$ python -q
>>> import numpy as np
>>> from numpy import linalg as LA
>>> np.set_printoptions(suppress=True, linewidth=200)
>>> def rnd(a):
...     return np.round(a, 3) + 0
... 
>>> M = np.diag(np.array([1, 0, 1, 0, 0, 0, 1, 0, 2, 0]))
>>> M
array([[1, 0, 0, 0, 0, 0, 0, 0, 0, 0],
       [0, 0, 0, 0, 0, 0, 0, 0, 0, 0],
       [0, 0, 1, 0, 0, 0, 0, 0, 0, 0],
       [0, 0, 0, 0, 0, 0, 0, 0, 0, 0],
       [0, 0, 0, 0, 0, 0, 0, 0, 0, 0],
       [0, 0, 0, 0, 0, 0, 0, 0, 0, 0],
       [0, 0, 0, 0, 0, 0, 1, 0, 0, 0],
       [0, 0, 0, 0, 0, 0, 0, 0, 0, 0],
       [0, 0, 0, 0, 0, 0, 0, 0, 2, 0],
       [0, 0, 0, 0, 0, 0, 0, 0, 0, 0]])
>>> # triangular, det is the product of the diagonal
>>> A2 = M[0, 0] * M[1:] - np.outer(M[1:, 0], M[0])
>>> A2
array([[0, 0, 0, 0, 0, 0, 0, 0, 0, 0],
       [0, 0, 1, 0, 0, 0, 0, 0, 0, 0],
       [0, 0, 0, 0, 0, 0, 0, 0, 0, 0],
       [0, 0, 0, 0, 0, 0, 0, 0, 0, 0],
       [0, 0, 0, 0, 0, 0, 0, 0, 0, 0],
       [0, 0, 0, 0, 0, 0, 1, 0, 0, 0],
       [0, 0, 0, 0, 0, 0, 0, 0, 0, 0],
       [0, 0, 0, 0, 0, 0, 0, 0, 2, 0],
       [0, 0, 0, 0, 0, 0, 0, 0, 0, 0]])
>>> np.flatnonzero(~A2.round(6).any(axis=1))
array([0, 2, 3, 4, 6, 8])
>>> M[:, 0] / M[0, 0]
array([1., 0., 0., 0., 0., 0., 0., 0., 0., 0.])
>>> data = np.load("sample7.npy")
>>> data
array([[ -0.031,   0.064,  -0.392,   0.003,  -1.734,  -0.573,   0.007,  -0.249,   0.003,  -1.013,   0.018],
       [  0.028,   0.118,   0.12 ,   0.049,   0.36 ,   0.079,   0.009,  -3.85 ,   0.002,  -6.818,   0.003],
       [ -0.094,   0.066,  -0.291,  -0.022,   2.315,   0.181,  -0.01 ,  -2.337,  -0.006,   2.952,  -0.013],
       [  0.198,  -0.203,   1.047,  -0.021,  -2.526,   0.166,  -0.007,   0.081,  -0.007,   3.257,  -0.004],
       [ -0.103,   0.075,  -0.277,  -0.076,   1.274,   0.352,  -0.001,   2.849,  -0.004,  -1.396,   0.012],
       [ -0.099,   0.034,  -0.292,   0.036,  -0.451,   0.546,   0.024,   1.338,  -0.007,  -4.431,  -0.001],
       [ -0.172,   0.032,   0.859,   0.016,  -1.205,  -0.397,   0.02 ,  -4.032,  -0.005,  -0.105,   0.008],
       [ -0.33 ,  -0.052,  -1.072,  -0.04 ,  -0.073,  -0.279,  -0.001,   4.706,  -0.002,   5.101,   0.025],
       [  0.04 ,  -0.084,  -0.622,  -0.005,  -0.151,  -0.271,   0.008,  -1.435,   0.004,   1.913,   0.014],
       [  0.027,   0.022,   0.288,   0.049,   1.097,   0.464,  -0.019,   2.111,   0.004,  -3.455,   0.018],
       [  0.002,  -0.016,   0.668,   0.051,   1.353,  -0.127,  -0.002,   3.932,   0.003,   5.479,   0.   ],
       [ -0.105,  -0.003,   0.796,  -0.011,  -1.269,   0.188,  -0.003,  -1.607,   0.002,   1.706,   0.01 ],
       [ -0.101,   0.023,  -0.077,  -0.024,  -0.053,   0.225,   0.02 ,   1.497,   0.003,  -6.043,   0.015],
       [ -0.27 ,   0.108,   0.296,   0.042,   0.043,  -0.23 ,   0.005,   1.015,   0.001,  -6.124,  -0.021],
       [ -0.01 ,  -0.067,  -0.514,  -0.021,   0.681,   0.13 ,  -0.008,  -0.993,  -0.006,   3.723,  -0.011],
       [  0.102,   0.113,  -0.236,   0.028,   4.099,  -0.565,  -0.006,  -0.622,   0.003, -14.684,   0.011],
       [  0.158,  -0.022,   0.373,  -0.013,   1.138,  -0.147,   0.011,  -1.486,   0.   ,   0.532,   0.021],
       [  0.016,  -0.115,  -0.004,  -0.012,   0.401,   0.061,   0.016,  -2.48 ,   0.002,  -1.254,   0.018],
       [  0.054,  -0.051,   0.497,  -0.023,  -0.772,  -0.07 ,   0.004,   1.053,   0.003,  -3.521,   0.009],
       [  0.105,   0.004,  -0.361,   0.018,  -2.093,   0.311,  -0.013,   1.62 ,  -0.005,   0.113,   0.012],
       [ -0.162,  -0.039,  -0.282,   0.033,  -0.682,   0.239,  -0.003,   2.767,  -0.002,   0.473,  -0.013],
       [  0.014,  -0.166,  -0.901,  -0.045,   0.106,   0.293,  -0.003,   2.532,   0.002,   7.377,  -0.001],
       [ -0.22 ,   0.016,   0.017,  -0.027,   0.16 ,   0.16 ,   0.017,   0.243,  -0.006,  -2.736,  -0.015],
       [ -0.291,   0.096,   0.137,   0.031,   0.314,   0.364,  -0.002,   1.603,   0.001,  -3.09 ,  -0.021],
       [ -0.325,  -0.036,   0.984,  -0.02 ,  -0.329,   0.154,   0.006,   1.745,   0.003,  -4.051,   0.021],
       [ -0.037,   0.083,   1.193,   0.045,   1.657,  -0.363,  -0.003,  -4.475,  -0.01 ,  -3.424,   0.005],
       [ -0.039,  -0.076,   0.483,   0.008,   1.751,  -0.808,  -0.002,   2.293,  -0.005,   3.053,  -0.003],
       [  0.314,  -0.133,   0.491,   0.043,  -1.53 ,   0.   ,   0.008,   2.382,  -0.002,   5.941,   0.022],
       [ -0.226,  -0.11 ,   0.109,   0.01 ,   0.9  ,  -0.07 ,  -0.015,  -1.579,   0.009,  -3.403,   0.034],
       [  0.124,   0.135,  -0.562,   0.07 ,   0.518,   0.695,  -0.014,  -4.447,   0.001,  -0.196,  -0.013],
       [  0.203,  -0.084,  -1.022,   0.022,  -1.077,  -0.267,  -0.02 ,   3.672,   0.007,  -1.766,  -0.009],
       [  0.131,   0.052,  -0.868,  -0.026,  -1.662,  -0.071,   0.006,  -0.901,   0.003,  -2.62 ,   0.011],
       [ -0.068,   0.138,   0.732,   0.054,   1.369,   0.373,   0.011,  -7.455,  -0.001,   1.396,   0.002],
       [  0.143,   0.083,   0.379,   0.041,  -0.453,  -0.018,   0.005,  -0.989,   0.01 ,   4.58 ,  -0.007],
       [ -0.081,   0.06 ,  -0.511,   0.098,   1.361,   0.475,  -0.002,  -0.403,   0.005,   3.682,   0.057],
       [  0.23 ,   0.017,   0.519,  -0.013,  -1.79 ,   0.213,   0.003,   0.88 ,   0.004,  -3.395,  -0.006]])
>>> C2 = np.cov(data, rowvar=False)
>>> rnd(np.polyfit(data[:, 1], data[:, 5], 1))
array([0.543, 0.038])
>>> rnd(LA.eigvalsh(C2)[::-1])
array([19.81 ,  7.14 ,  1.749,  0.337,  0.109,  0.024,  0.005,  0.001,  0.   ,  0.   ,  0.   ])
>>> rnd(C2)
array([[ 0.026, -0.003, -0.002,  0.001, -0.049, -0.001,  0.   , -0.033,  0.   ,  0.093,  0.   ],
       [-0.003,  0.008,  0.002,  0.001,  0.042,  0.004,  0.   , -0.098,  0.   , -0.177,  0.   ],
       [-0.002,  0.002,  0.369,  0.004, -0.019, -0.021,  0.001, -0.461, -0.001, -0.207,  0.   ],
       [ 0.001,  0.001,  0.004,  0.001,  0.01 ,  0.001,  0.   , -0.028,  0.   , -0.012,  0.   ],
       [-0.049,  0.042, -0.019,  0.01 ,  1.922, -0.052, -0.002, -0.742,  0.   , -1.403,  0.001],
       [-0.001,  0.004, -0.021,  0.001, -0.052,  0.114,  0.   , -0.049,  0.   ,  0.15 ,  0.   ],
       [ 0.   ,  0.   ,  0.001,  0.   , -0.002,  0.   ,  0.   , -0.006,  0.   , -0.006,  0.   ],
       [-0.033, -0.098, -0.461, -0.028, -0.742, -0.049, -0.006,  7.277,  0.001,  1.657,  0.   ],
       [ 0.   ,  0.   , -0.001,  0.   ,  0.   ,  0.   ,  0.   ,  0.001,  0.   , -0.003,  0.   ],
       [ 0.093, -0.177, -0.207, -0.012, -1.403,  0.15 , -0.006,  1.657, -0.003, 19.458,  0.003],
       [ 0.   ,  0.   ,  0.   ,  0.   ,  0.001,  0.   ,  0.   ,  0.   ,  0.   ,  0.003,  0.   ]])
>>> rnd(np.corrcoef(data[:, 1], data[:, 5])[0, 1])
np.float64(0.141)
>>> rnd(np.median(data, axis=0))
array([-0.02 ,  0.016,  0.063,  0.009,  0.074,  0.105, -0.001,  0.162,  0.002, -0.604,  0.007])
>>> np.argwhere(np.triu(np.abs(np.corrcoef(data.T)) > 0.8, 1))
array([], shape=(0, 2), dtype=int64)
>>> rnd(data.std(axis=0))
array([0.159, 0.086, 0.599, 0.037, 1.367, 0.333, 0.011, 2.66 , 0.005, 4.349, 0.016])
>>> lab = data[:, 8] > np.median(data[:, 8])
>>> f = data[lab].mean(axis=0) - data[~lab].mean(axis=0)
>>> ((data - data.mean(axis=0)) @ f > 0).astype(int)
array([1, 1, 0, 0, 1, 1, 0, 0, 0, 1, 0, 0, 1, 1, 0, 1, 0, 1, 1, 0, 0, 0, 1, 1, 1, 1, 0, 0, 1, 0, 1, 1, 0, 0, 0, 1])
>>> lab.astype(int)
array([1, 1, 0, 0, 0, 0, 0, 0, 1, 1, 1, 1, 1, 0, 0, 1, 0, 1, 1, 0, 0, 1, 0, 0, 1, 0, 0, 0, 1, 0, 1, 1, 0, 1, 1, 1])
>>> rnd((((data - data.mean(axis=0)) @ f > 0) == lab).mean())
np.float64(0.667)
>>> def softmax(z):
...     e = np.exp(z - z.max(axis=-1, keepdims=True))
...     return e / e.sum(axis=-1, keepdims=True)
... 
>>> rnd(softmax(10 * data[15]))
array([0., 0., 0., 0., 1., 0., 0., 0., 0., 0., 0.])
>>> rnd(softmax(data[15]))
array([0.016, 0.016, 0.012, 0.015, 0.881, 0.008, 0.015, 0.008, 0.015, 0.   , 0.015])
>>> att = data @ data.T / np.sqrt(11)
>>> softmax(att)[15] @ data
array([  0.102,   0.113,  -0.236,   0.028,   4.099,  -0.565,  -0.006,  -0.622,   0.003, -14.684,   0.011])
>>> K = np.loadtxt("x.csv", delimiter=",")
>>> K
array([[  9.,  20., -31.,  -6.,   0., -33.,  -1.,  -4.,  -1.,   6.],
       [ -9.,   5., -34., -24., -15., -42., -19., -31., -19.,  -6.],
       [-24., -25.,   9., -18., -17.,   3., -20., -29., -20., -16.],
       [ 21.,  25., -16.,  12.,  13., -12.,  15.,  21.,  15.,  14.],
       [ 12.,  20., -24.,   0.,   4., -24.,   4.,   4.,   4.,   8.],
       [ -6.,  -5.,  -1.,  -6.,  -5.,  -3.,  -6.,  -9.,  -6.,  -4.],
       [ -3.,   0.,  -7.,  -6.,  -4.,  -9.,  -5.,  -8.,  -5.,  -2.],
       [ 12.,  15., -11.,   6.,   7.,  -9.,   8.,  11.,   8.,   8.],
       [-24., -15., -17., -30., -23., -27., -28., -43., -28., -16.],
       [ 18.,   5.,  29.,  30.,  21.,  39.,  26.,  41.,  26.,  12.],
       [ 24.,  10.,  30.,  36.,  26.,  42.,  32.,  50.,  32.,  16.],
       [-18., -10., -16., -24., -18., -24., -22., -34., -22., -12.],
       [ -6.,   0., -14., -12.,  -8., -18., -10., -16., -10.,  -4.],
       [-27., -10., -37., -42., -30., -51., -37., -58., -37., -18.],
       [  6.,  -5.,  27.,  18.,  11.,  33.,  14.,  23.,  14.,   4.]])
>>> U, sig, VT = LA.svd(K)
>>> vecs = VT[:(sig > 1e-8).sum()]
>>> rng = np.random.default_rng(34915)
>>> x = K[4] + 4 * K[5] + rng.integers(2) * np.eye(10)[6]
>>> x
array([-12.,   0., -28., -24., -16., -36., -19., -32., -20.,  -8.])
>>> np.allclose(vecs.T @ vecs @ x, x)
False
>>> rnd(np.diag(vecs.T @ vecs))
array([0.156, 0.245, 0.368, 0.13 , 0.083, 0.437, 0.12 , 0.272, 0.12 , 0.069])
>>> rnd(LA.norm(x - vecs.T @ vecs @ x))
np.float64(0.938)
